% ipython --no-banner

In [1]: import numpy as np

In [2]: np.set_printoptions(precision=2, suppress=True, linewidth=160, floatmode="fixed")

In [3]: def rd(a):
   ...:     return np.round(a, 2) + 0
   ...: 

In [4]: rng = np.random.default_rng(263)

In [5]: feats = rng.normal(size=(43, 9))

In [6]: feats = 5 * feats / np.linalg.norm(feats, axis=1, keepdims=True)

In [7]: rd(feats)
Out[7]: 
array([[-2.40,  3.71,  1.31,  1.29,  0.64,  0.56,  0.45,  0.64, -0.89],
       [ 0.91, -0.42, -0.53, -1.71,  4.32, -0.15,  0.51,  1.01,  0.90],
       [-1.18, -1.33,  0.14,  1.02, -1.36, -0.58, -0.76, -0.62, -4.20],
       [ 0.90,  0.86, -0.93, -0.23,  0.73,  3.63,  0.62, -0.40, -2.88],
       [-1.69,  3.75,  1.19, -0.80, -0.28, -0.03,  1.38, -0.95,  1.77],
       [ 3.34,  0.02, -1.39, -0.01, -0.38, -3.05,  1.44, -0.63, -0.16],
       [-1.72,  2.15, -2.59, -1.18, -1.64,  0.01, -2.06, -0.24,  1.52],
       [-0.77,  0.61, -2.00, -2.16, -2.50,  0.98, -2.49, -0.91,  1.08],
       [ 0.14,  1.37, -1.20, -1.25, -0.68,  3.55,  0.61,  2.54, -0.46],
       [ 2.21,  2.01, -1.41,  0.96, -2.66,  0.66,  1.04, -2.12, -0.19],
       [-1.94, -2.30,  1.70,  0.82, -0.80, -2.06, -1.12,  1.45, -2.03],
       [-1.55, -2.34, -2.88,  0.60, -2.62,  0.39,  0.67,  0.96, -0.26],
       [-1.67, -0.44, -0.57,  2.92, -1.04, -0.41, -3.29,  0.93,  0.49],
       [ 0.57, -2.61,  1.08,  0.81, -1.97,  0.57,  3.38,  0.54, -0.32],
       [ 1.10, -0.33,  0.82,  2.02, -1.77,  2.14,  0.89,  2.76, -1.68],
       [-0.44,  4.09, -0.24, -1.29,  0.77,  0.19,  1.81, -0.21, -1.56],
       [ 0.42, -1.95, -0.94,  0.00,  1.68,  3.15, -1.78, -1.79, -1.02],
       [ 0.95,  3.12, -0.51,  0.21, -0.39,  1.40,  2.76,  2.06,  0.33],
       [-0.55, -1.55,  3.76,  0.90,  1.02, -0.60, -1.80, -1.41,  0.84],
       [ 0.58, -1.20,  1.34,  0.28, -2.03, -0.63, -1.72, -3.09, -2.08],
       [ 0.40, -1.20,  1.30,  2.79,  0.46, -0.82,  0.64,  2.88, -2.08],
       [ 0.00, -2.30,  1.57,  0.60,  0.50,  2.24, -2.54, -1.64,  1.57],
       [-2.51, -0.66, -0.01,  0.88, -3.60, -0.38,  0.61,  0.79, -1.83],
       [-2.75,  1.35,  0.42,  0.07, -3.50,  1.24, -0.70,  0.85, -0.65],
       [ 0.47,  2.65, -1.95, -0.64,  1.99,  1.01,  1.54,  1.51,  1.98],
       [-0.70,  2.06,  1.09,  0.96,  0.44, -2.17, -2.61, -2.12,  1.38],
       [-1.78,  1.86, -2.03,  1.05,  0.10, -2.48,  1.89, -1.29,  1.33],
       [-2.06,  2.85, -0.37, -2.73, -1.56, -0.68, -0.41, -0.07,  1.39],
       [ 3.22, -0.46, -0.83,  1.41, -2.36,  0.96,  1.16,  1.31, -1.49],
       [ 1.79, -2.29,  1.61,  2.66, -1.76,  0.95,  1.17, -0.22, -1.23],
       [ 0.62,  0.26,  2.59,  0.13, -0.55,  0.22,  2.90, -1.79,  2.41],
       [-1.46,  0.44,  1.91, -0.57, -0.98, -0.73,  0.03,  3.14,  2.71],
       [ 2.26, -3.01,  1.11,  1.32,  1.83,  1.59,  0.32,  1.11,  0.80],
       [ 1.51,  0.26, -0.96, -0.90,  3.88, -1.85, -0.68, -0.24, -1.39],
       [-1.14, -1.42,  1.92, -0.65, -1.88,  0.93, -0.80,  3.20,  1.52],
       [ 0.42, -1.66,  1.42,  0.15,  2.44, -1.55,  3.29,  0.77, -0.53],
       [ 1.40,  1.38,  2.85,  1.00, -2.99, -0.90,  0.63,  0.53,  1.26],
       [-2.44, -0.74,  0.14,  0.19,  0.08,  0.34, -2.78,  3.16, -0.78],
       [ 2.89, -1.99,  0.15, -1.20,  1.99, -0.12,  0.14, -2.00, -1.80],
       [ 2.83, -0.51,  2.03,  0.48, -0.57,  1.96, -1.79,  2.15,  0.66],
       [-2.13, -3.09, -1.09, -2.43, -0.93,  0.23, -0.12, -1.26,  1.13],
       [-1.06, -0.17, -1.46, -2.19, -1.08,  3.54, -0.39,  1.76, -0.02],
       [-0.35, -0.32, -2.12,  0.97,  4.00, -0.68, -1.45, -0.36, -0.78]])

In [8]: feats @ feats
Traceback (most recent call last):
  Cell In[8], line 1
    feats @ feats
ValueError: matmul: Input operand 1 has a mismatch in its core dimension 0, with gufunc signature (n?,k),(k,m?)->(n?,m?) (size 43 is different from 9)


In [9]: G = feats.T @ feats

In [10]: np.trace(G), (feats ** 2).sum()
Out[10]: (np.float64(1075.0), np.float64(1075.0))

In [11]: rd(np.linalg.eigvalsh(G)[::-1])
Out[11]: array([210.32, 194.53, 157.47, 131.66, 115.06,  95.76,  76.90,  56.10,  37.21])

In [12]: np.linalg.matrix_rank(G)
Out[12]: np.int64(9)

In [13]: np.allclose(G, G.T)
Out[13]: True

In [14]: def softmax(z):
    ...:     e = np.exp(z - z.max(axis=-1, keepdims=True))
    ...:     return e / e.sum(axis=-1, keepdims=True)
    ...: 

In [15]: rd(softmax(feats[36]))
Out[15]: array([0.11, 0.11, 0.49, 0.08, 0.00, 0.01, 0.05, 0.05, 0.10])

In [16]: rd(softmax(feats).sum(axis=1))
Out[16]: 
array([1.00, 1.00, 1.00, 1.00, 1.00, 1.00, 1.00, 1.00, 1.00, 1.00, 1.00, 1.00, 1.00, 1.00, 1.00, 1.00, 1.00, 1.00, 1.00, 1.00, 1.00, 1.00, 1.00, 1.00, 1.00,
       1.00, 1.00, 1.00, 1.00, 1.00, 1.00, 1.00, 1.00, 1.00, 1.00, 1.00, 1.00, 1.00, 1.00, 1.00, 1.00, 1.00, 1.00])

In [17]: S = feats @ feats.T / np.sqrt(9)

In [18]: softmax(S).round(6).argmax(axis=1)
Out[18]: 
array([ 0,  1,  2,  3,  4,  5,  6,  7,  8,  9, 10, 11, 12, 13, 14, 15, 16, 17, 18, 19, 20, 21, 22, 23, 24, 25, 26, 27, 28, 29, 30, 31, 32, 33, 34, 35, 36, 37,
       38, 39, 40, 41, 42])

In [19]: u, r1 = feats[28], feats[10]

In [20]: rd(u @ r1)
Out[20]: np.float64(-1.91)

In [21]: u @ u
Out[21]: np.float64(25.0)

In [22]: p = (u @ r1) / (u @ u) * u

In [23]: rd(np.linalg.norm(u + r1) ** 2 + np.linalg.norm(u - r1) ** 2)
Out[23]: np.float64(100.0)

In [24]: rd(r1 - p)
Out[24]: array([-1.69, -2.34,  1.64,  0.93, -0.98, -1.99, -1.03,  1.55, -2.14])

In [25]: np.linalg.matrix_rank(np.outer(u, r1))
Out[25]: np.int64(1)

In [26]: rd((r1 - p) @ u)
Out[26]: np.float64(0.0)

In [27]: lab = feats[:, 5] > np.median(feats[:, 5])

In [28]: u = feats[lab].mean(axis=0) - feats[~lab].mean(axis=0)

In [29]: ((feats - feats.mean(axis=0)) @ u > 0).astype(int)
Out[29]: array([0, 0, 0, 1, 0, 0, 0, 1, 1, 1, 0, 1, 0, 1, 1, 0, 1, 1, 0, 0, 0, 1, 1, 1, 1, 0, 0, 0, 1, 1, 0, 0, 1, 0, 1, 0, 0, 1, 0, 1, 1, 1, 0])

In [30]: rd((((feats - feats.mean(axis=0)) @ u > 0) == lab).mean())
Out[30]: np.float64(0.95)

In [31]: np.argsort(-np.abs(u).round(6), kind="stable")
Out[31]: array([5, 7, 4, 2, 1, 0, 6, 8, 3])

In [32]: lab.astype(int)
Out[32]: array([1, 0, 0, 1, 0, 0, 0, 1, 1, 1, 0, 1, 0, 1, 1, 0, 1, 1, 0, 0, 0, 1, 0, 1, 1, 0, 0, 0, 1, 1, 0, 0, 1, 0, 1, 0, 0, 1, 0, 1, 1, 1, 0])

In [33]: rd(u)
Out[33]: array([ 0.40, -0.54, -0.54, -0.01, -0.92,  2.41,  0.09,  0.93, -0.02])

In [34]: other = np.c_[feats[:, :1] @ np.array([[1]]), np.array([-8, -3, 6, 7, -2, 1, -7, -4, -5, 1, -3, 5, 8, -8, 7, 5, -2, -4, -2, 0, 1, 3, 4, 1, -1, 0, -4, 6, 0, 4, 1, 9, 7, -3, -2, -1, 5, -6, 2, 5, 4, -2, 9])]

In [35]: rd(other)
Out[35]: 
array([[-2.40, -8.00],
       [ 0.91, -3.00],
       [-1.18,  6.00],
       [ 0.90,  7.00],
       [-1.69, -2.00],
       [ 3.34,  1.00],
       [-1.72, -7.00],
       [-0.77, -4.00],
       [ 0.14, -5.00],
       [ 2.21,  1.00],
       [-1.94, -3.00],
       [-1.55,  5.00],
       [-1.67,  8.00],
       [ 0.57, -8.00],
       [ 1.10,  7.00],
       [-0.44,  5.00],
       [ 0.42, -2.00],
       [ 0.95, -4.00],
       [-0.55, -2.00],
       [ 0.58,  0.00],
       [ 0.40,  1.00],
       [ 0.00,  3.00],
       [-2.51,  4.00],
       [-2.75,  1.00],
       [ 0.47, -1.00],
       [-0.70,  0.00],
       [-1.78, -4.00],
       [-2.06,  6.00],
       [ 3.22,  0.00],
       [ 1.79,  4.00],
       [ 0.62,  1.00],
       [-1.46,  9.00],
       [ 2.26,  7.00],
       [ 1.51, -3.00],
       [-1.14, -2.00],
       [ 0.42, -1.00],
       [ 1.40,  5.00],
       [-2.44, -6.00],
       [ 2.89,  2.00],
       [ 2.83,  5.00],
       [-2.13,  4.00],
       [-1.06, -2.00],
       [-0.35,  9.00]])

In [36]: np.linalg.matrix_rank(np.c_[feats, other])
Out[36]: np.int64(10)

In [37]: rd(np.linalg.lstsq(feats, other[:, 0])[0])
Out[37]: array([1.00, 0.00, 0.00, 0.00, 0.00, 0.00, 0.00, 0.00, 0.00])

In [38]: data = np.load("sample9.npy")

In [39]: data
Out[39]: 
array([[ 6.00, -3.00,  3.00, -1.00, -2.00,  3.00],
       [-3.00, 14.00, -9.00,  3.00,  6.00, -9.00],
       [ 3.00, -9.00, 14.00, -3.00, -6.00,  9.00],
       [-1.00,  3.00, -3.00,  6.00,  2.00, -3.00],
       [-2.00,  6.00, -6.00,  2.00,  9.00, -6.00],
       [ 3.00, -9.00,  9.00, -3.00, -6.00, 14.00]])

In [40]: lab = rng.permutation(6)

In [41]: lab
Out[41]: array([4, 5, 2, 3, 1, 0])

In [42]: other = data[lab][:, lab]

In [43]: np.trace(other)
Out[43]: np.float64(63.0)

In [44]: rd(softmax(data[2] + 4))
Out[44]: array([0.00, 0.00, 0.99, 0.00, 0.00, 0.01])

In [45]: rd(softmax(data).sum(axis=1))
Out[45]: array([1.00, 1.00, 1.00, 1.00, 1.00, 1.00])

In [46]: rd(softmax(data[2]))
Out[46]: array([0.00, 0.00, 0.99, 0.00, 0.00, 0.01])

In [47]: S = data @ data.T / np.sqrt(6)

In [48]: rd(softmax(S + np.triu(np.full(S.shape, -np.inf), 1)))
Out[48]: 
array([[1.00, 0.00, 0.00, 0.00, 0.00, 0.00],
       [0.00, 1.00, 0.00, 0.00, 0.00, 0.00],
       [0.00, 0.00, 1.00, 0.00, 0.00, 0.00],
       [0.00, 1.00, 0.00, 0.00, 0.00, 0.00],
       [0.00, 1.00, 0.00, 0.00, 0.00, 0.00],
       [0.00, 0.00, 0.00, 0.00, 0.00, 1.00]])

In [49]: softmax(S).round(6).argmax(axis=1)
Out[49]: array([2, 1, 2, 1, 1, 5])

In [50]: rd(softmax(S))
Out[50]: 
array([[0.00, 0.00, 0.50, 0.00, 0.00, 0.50],
       [0.00, 1.00, 0.00, 0.00, 0.00, 0.00],
       [0.00, 0.00, 1.00, 0.00, 0.00, 0.00],
       [0.00, 1.00, 0.00, 0.00, 0.00, 0.00],
       [0.00, 1.00, 0.00, 0.00, 0.00, 0.00],
       [0.00, 0.00, 0.00, 0.00, 0.00, 1.00]])

In [51]: rd(softmax(S)[2] @ data)
Out[51]: array([ 3.00, -9.00, 14.00, -3.00, -6.00,  9.00])

In [52]: low = np.linalg.cholesky(data)

In [53]: rd(low @ low.T)
Out[53]: 
array([[ 6.00, -3.00,  3.00, -1.00, -2.00,  3.00],
       [-3.00, 14.00, -9.00,  3.00,  6.00, -9.00],
       [ 3.00, -9.00, 14.00, -3.00, -6.00,  9.00],
       [-1.00,  3.00, -3.00,  6.00,  2.00, -3.00],
       [-2.00,  6.00, -6.00,  2.00,  9.00, -6.00],
       [ 3.00, -9.00,  9.00, -3.00, -6.00, 14.00]])

In [54]: rd(low)
Out[54]: 
array([[ 2.45,  0.00,  0.00,  0.00,  0.00,  0.00],
       [-1.22,  3.54,  0.00,  0.00,  0.00,  0.00],
       [ 1.22, -2.12,  2.83,  0.00,  0.00,  0.00],
       [-0.41,  0.71, -0.35,  2.28,  0.00,  0.00],
       [-0.82,  1.41, -0.71,  0.18,  2.41,  0.00],
       [ 1.22, -2.12,  1.06, -0.27, -0.50,  2.56]])

In [55]: rd(np.prod(np.diag(low)) ** 2), rd(np.linalg.det(data))
Out[55]: (np.float64(118750.0), np.float64(118750.0))

In [56]: rd(data / np.sqrt(np.outer(np.diag(data), np.diag(data))))
Out[56]: 
array([[ 1.00, -0.33,  0.33, -0.17, -0.27,  0.33],
       [-0.33,  1.00, -0.64,  0.33,  0.53, -0.64],
       [ 0.33, -0.64,  1.00, -0.33, -0.53,  0.64],
       [-0.17,  0.33, -0.33,  1.00,  0.27, -0.33],
       [-0.27,  0.53, -0.53,  0.27,  1.00, -0.53],
       [ 0.33, -0.64,  0.64, -0.33, -0.53,  1.00]])

In [57]: lab = rng.permutation(6)

In [58]: other = low[:, lab] * rng.choice([-1, 1], 6)

In [59]: rd(other)
Out[59]: 
array([[-2.45,  0.00,  0.00,  0.00,  0.00,  0.00],
       [ 1.22,  0.00,  0.00,  0.00,  0.00, -3.54],
       [-1.22, -2.83,  0.00,  0.00,  0.00,  2.12],
       [ 0.41,  0.35,  0.00,  0.00,  2.28, -0.71],
       [ 0.82,  0.71,  2.41,  0.00,  0.18, -1.41],
       [-1.22, -1.06, -0.50,  2.56, -0.27,  2.12]])

In [60]: Uu, _, vt = np.linalg.svd(low.T @ other)

In [61]: lab
Out[61]: array([0, 2, 4, 5, 3, 1])

In [62]: rd(Uu @ vt)
Out[62]: 
array([[-1.00,  0.00,  0.00,  0.00,  0.00,  0.00],
       [ 0.00,  0.00,  0.00,  0.00,  0.00, -1.00],
       [ 0.00, -1.00,  0.00,  0.00,  0.00,  0.00],
       [ 0.00,  0.00,  0.00,  0.00,  1.00,  0.00],
       [ 0.00,  0.00,  1.00,  0.00,  0.00,  0.00],
       [ 0.00,  0.00,  0.00,  1.00,  0.00,  0.00]])

In [63]: rd(np.linalg.lstsq(low, other)[0])
Out[63]: 
array([[-1.00,  0.00,  0.00,  0.00,  0.00,  0.00],
       [ 0.00,  0.00,  0.00,  0.00,  0.00, -1.00],
       [ 0.00, -1.00,  0.00,  0.00,  0.00,  0.00],
       [ 0.00,  0.00,  0.00,  0.00,  1.00,  0.00],
       [ 0.00,  0.00,  1.00,  0.00,  0.00,  0.00],
       [ 0.00,  0.00,  0.00,  1.00,  0.00,  0.00]])

In [64]: vec = np.array([-2, 1, -2, -1, -2, -2])

In [65]: y = data @ vec

In [66]: y
Out[66]: array([-22.00,  41.00, -46.00,   7.00,  14.00, -46.00])

In [67]: rd(np.linalg.solve(data.T, data[3]))
Out[67]: array([0.00, 0.00, 0.00, 1.00, 0.00, 0.00])

In [68]: rd(np.linalg.solve(data, -1 * y))
Out[68]: array([ 2.00, -1.00,  2.00,  1.00,  2.00,  2.00])

In [69]: rd(np.linalg.solve(data, y))
Out[69]: array([-2.00,  1.00, -2.00, -1.00, -2.00, -2.00])

In [70]: rd(np.linalg.solve(data, data[:, 4]))
Out[70]: array([0.00, 0.00, 0.00, 0.00, 1.00, 0.00])

In [71]: J = np.load("layer11.npy")

In [72]: J
Out[72]: 
array([[ 7.02,  5.01, -2.03, -1.95, -7.00, -2.98,  2.03],
       [ 6.97,  5.01, -2.05, -2.03, -6.95, -3.04,  2.02],
       [ 7.05,  4.93, -1.97, -2.01, -7.08, -2.99,  2.05],
       [ 6.97,  5.02, -1.97, -1.95, -6.88, -2.96,  1.99],
       [ 7.03,  4.03,  0.09,  0.00, -1.04,  0.98,  5.00],
       [ 6.95,  4.05,  0.01,  0.04, -0.97,  1.07,  5.03],
       [ 6.95,  4.06, -0.03, -0.07, -1.10,  1.04,  4.98],
       [ 7.04,  3.98, -0.01, -0.05, -1.06,  0.94,  5.03],
       [ 5.04,  3.99, -2.96,  0.04, -4.97, -7.04,  8.06],
       [ 5.00,  3.95, -2.98,  0.02, -4.94, -7.01,  8.08],
       [ 4.97,  4.03, -3.00,  0.01, -4.96, -6.93,  7.99],
       [ 5.00,  4.02, -3.02,  0.10, -5.07, -7.06,  7.91]])

In [73]: Q, vecs = np.linalg.qr(J[:, :4])[0], np.linalg.qr(J[:, 4:])[0]

In [74]: sig = np.linalg.svd(Q.T @ vecs, compute_uv=False)

In [75]: rd(sig)
Out[75]: array([1.00, 1.00, 1.00])

In [76]: (sig > 0.9).sum()
Out[76]: np.int64(3)

In [77]: A = np.load("test0.npy")

In [78]: rd(A)
Out[78]: 
array([[-0.06,  0.25, -0.74,  0.41,  0.14, -0.03],
       [ 0.55, -0.14, -0.34, -0.03, -0.57,  0.18],
       [ 0.33,  0.55,  0.22, -0.16, -0.25, -0.31],
       [ 0.33, -0.21, -0.18, -0.67,  0.38,  0.25],
       [ 0.06,  0.48, -0.30, -0.22,  0.01,  0.16],
       [ 0.44, -0.29, -0.10,  0.24,  0.48, -0.40],
       [-0.17, -0.19, -0.24, -0.33, -0.25, -0.77],
       [-0.22, -0.45, -0.16,  0.02, -0.38,  0.17],
       [-0.44,  0.12, -0.26, -0.38,  0.13, -0.01]])

In [79]: vec = np.array([1, 2, 0, -1, 2, -2])

In [80]: y = A @ vec

In [81]: rd(y)
Out[81]: array([ 0.37, -1.19,  1.73,  0.84,  0.91,  1.39,  0.83, -2.26,  0.44])

In [82]: rd(np.linalg.pinv(A) @ A)
Out[82]: 
array([[1.00, 0.00, 0.00, 0.00, 0.00, 0.00],
       [0.00, 1.00, 0.00, 0.00, 0.00, 0.00],
       [0.00, 0.00, 1.00, 0.00, 0.00, 0.00],
       [0.00, 0.00, 0.00, 1.00, 0.00, 0.00],
       [0.00, 0.00, 0.00, 0.00, 1.00, 0.00],
       [0.00, 0.00, 0.00, 0.00, 0.00, 1.00]])

In [83]: rd(np.linalg.solve(A.T @ A, A.T @ y))
Out[83]: array([ 1.00,  2.00,  0.00, -1.00,  2.00, -2.00])

In [84]: y = y + 0.02 * rng.normal(size=9)

In [85]: rd(y)
Out[85]: array([ 0.38, -1.16,  1.72,  0.85,  0.92,  1.40,  0.83, -2.26,  0.44])

In [86]: beta, *_ = np.linalg.lstsq(A, y)

In [87]: [round(float(np.linalg.norm(np.linalg.solve(A.T @ A + lam * np.eye(6), A.T @ y))), 2) for lam in (0, 1, 10, 100)]
Out[87]: [3.74, 1.87, 0.34, 0.04]

In [88]: rd(beta)
Out[88]: array([ 1.02,  1.99, -0.02, -1.01,  1.99, -1.99])

In [89]: rd(np.linalg.norm(y - A @ beta))
Out[89]: np.float64(0.01)
